% ipython --no-banner

In [1]: import numpy as np

In [2]: np.set_printoptions(precision=2, suppress=True, linewidth=120)

In [3]: arr = np.loadtxt("x.csv", delimiter=",")

In [4]: print(arr)
[[4. 0. 0. 0. 3. 0. 0. 0. 3.]
 [0. 4. 0. 3. 0. 3. 0. 3. 0.]
 [0. 0. 4. 0. 0. 0. 3. 0. 0.]
 [0. 3. 0. 4. 0. 3. 0. 3. 0.]
 [3. 0. 0. 0. 4. 0. 0. 0. 3.]
 [0. 3. 0. 3. 0. 4. 0. 3. 0.]
 [0. 0. 3. 0. 0. 0. 4. 0. 0.]
 [0. 3. 0. 3. 0. 3. 0. 4. 0.]
 [3. 0. 0. 0. 3. 0. 0. 0. 4.]]

In [5]: low = np.linalg.cholesky(arr)

In [6]: print(np.diag(low) ** 2)
[4.   4.   4.   1.75 1.75 1.43 1.75 1.3  1.43]

In [7]: print(np.round(np.prod(np.diag(low)) ** 2, 2), np.round(np.linalg.det(arr), 2))
910.0 910.0

In [8]: O, evecs = np.linalg.qr(arr[:, :4])[0], np.linalg.qr(arr[:, 4:])[0]

In [9]: sv = np.linalg.svd(O.T @ evecs, compute_uv=False)

In [10]: print((sv > 0.9).sum())
3

In [11]: print(np.degrees(np.arccos(sv.clip(0, 1))))
[ 8.8  12.09 16.26 90.  ]

In [12]: rng = np.random.default_rng(39315)

In [13]: idx = rng.permutation(9)

In [14]: print(idx)
[1 5 2 8 4 3 7 0 6]

In [15]: M2 = arr[idx][:, idx]

In [16]: print(np.diag(M2))
[4. 4. 4. 4. 4. 4. 4. 4. 4.]

In [17]: print(round(np.linalg.det(M2), 2), round(float(np.linalg.det(arr[idx])), 2))
910.0 910.0

In [18]: print(M2)
[[4. 3. 0. 0. 0. 3. 3. 0. 0.]
 [3. 4. 0. 0. 0. 3. 3. 0. 0.]
 [0. 0. 4. 0. 0. 0. 0. 0. 3.]
 [0. 0. 0. 4. 3. 0. 0. 3. 0.]
 [0. 0. 0. 3. 4. 0. 0. 3. 0.]
 [3. 3. 0. 0. 0. 4. 3. 0. 0.]
 [3. 3. 0. 0. 0. 3. 4. 0. 0.]
 [0. 0. 0. 3. 3. 0. 0. 4. 0.]
 [0. 0. 3. 0. 0. 0. 0. 0. 4.]]

In [19]: print(np.trace(M2))
36.0
